% python3 -q
>>> import numpy as np
>>> import numpy.linalg as la
>>> np.set_printoptions(precision=1, suppress=True, linewidth=160)
>>> K = np.load("test19.npy")
>>> print(K)
[[ 0.9  0.4  0.2]
 [ 0.4 -0.5 -0.7]
 [ 0.2 -0.7  0.7]]
>>> U, sv, vt = la.svd(K, full_matrices=False)
>>> print(np.round(vt @ vt.T, 1) + 0)
[[1. 0. 0.]
 [0. 1. 0.]
 [0. 0. 1.]]
>>> print((sv > 1e-8).sum())
3
>>> print(np.allclose(U * sv @ vt, K))
True
>>> print(round(float(la.eigvalsh(K).min()), 1))
-1.0
>>> print([round(float(la.det(K[:i, :i])), 2) + 0 for i in range(1, 4)])
[0.89, -0.65, -1.0]
>>> rng = np.random.default_rng(26074)
>>> labels = rng.permutation(3)
>>> print(labels)
[2 1 0]
>>> Y = K[labels][:, labels]
>>> print(np.allclose(Y, K))
False
>>> print(np.round(la.det(Y), 1), round(float(la.det(K[labels])), 1))
-1.0 1.0
>>> vals, V = la.eigh(K)
>>> print(V @ np.diag(vals) @ V.T)
[[ 0.9  0.4  0.2]
 [ 0.4 -0.5 -0.7]
 [ 0.2 -0.7  0.7]]
>>> print(la.eigvalsh(K + 5 * np.eye(3)))
[4. 6. 6.]
>>> print((vals > 1e-8).sum(), (vals < -1e-8).sum())
2 1
>>> print(np.unique(vals.round(6) + 0, return_counts=True)[1])
[1 2]
>>> print(round(vals.sum(), 1), np.trace(K))
1.0 1.0
>>> print(la.svd(K, compute_uv=False))
[1. 1. 1.]
>>> print(np.round(V.T @ V, 1) + 0)
[[1. 0. 0.]
 [0. 1. 0.]
 [0. 0. 1.]]
>>> print(la.eigvalsh(K @ K))
[1. 1. 1.]
>>> F = np.load("x.npy")
>>> print(F)
[[ 3. -2.  0.]
 [-5. -2.  0.]
 [ 0.  0.  0.]]
>>> t = np.radians(15)
>>> r_ = np.eye(3)
>>> r_[1, 1] = r_[0, 0] = np.cos(t)
>>> r_[1, 0], r_[0, 1] = -np.sin(t), np.sin(t)
>>> print(r_)
[[ 1.   0.3  0. ]
 [-0.3  1.   0. ]
 [ 0.   0.   1. ]]
>>> Y = F @ r_.T
>>> print(la.svd(F, compute_uv=False), la.svd(Y, compute_uv=False))
[5.9 2.7 0. ] [5.9 2.7 0. ]
>>> print(Y)
[[ 2.4 -2.7  0. ]
 [-5.3 -0.6  0. ]
 [ 0.   0.   0. ]]
>>> print(F @ F)
[[19. -2.  0.]
 [-5. 14.  0.]
 [ 0.  0.  0.]]
>>> print((F + F.T) / 2)
[[ 3.  -3.5  0. ]
 [-3.5 -2.   0. ]
 [ 0.   0.   0. ]]
>>> print(np.trace(F))
1.0
>>> print(np.round(np.abs(la.eigvals(F)).max(), 1))
4.5
>>> print(np.allclose(F @ F.T, F.T @ F))
False
>>> print(np.sort(np.abs(la.eigvals(F))))
[0.  3.5 4.5]
>>> print((F - F.T) / 2)
[[ 0.   1.5  0. ]
 [-1.5  0.   0. ]
 [ 0.   0.   0. ]]
>>> print(np.round(la.det(F), 1))
0.0
>>> print(np.allclose(F, F.T))
False
>>> feats = np.load("m.npy")
>>> print(feats)
[[8 5 8 5]
 [4 9 4 9]
 [8 5 8 5]
 [4 9 4 9]]
>>> # row 2 repeats row 0
>>> print(la.cond(feats) > 100)
True
>>> print(round(float(la.norm(feats, 2) / la.norm(feats)), 1))
1.0
>>> t = np.radians(15)
>>> r_ = np.eye(4)
>>> r_[0, 0] = r_[1, 1] = np.cos(t)
>>> r_[0, 1], r_[1, 0] = -np.sin(t), np.sin(t)
>>> print(r_)
[[ 1.  -0.3  0.   0. ]
 [ 0.3  1.   0.   0. ]
 [ 0.   0.   1.   0. ]
 [ 0.   0.   0.   1. ]]
>>> Y = feats @ r_.T
>>> print(np.allclose(la.norm(feats, axis=1), la.norm(Y, axis=1)))
True
>>> print(np.abs(Y - feats).max(axis=0))
[2.5 1.9 0.  0. ]
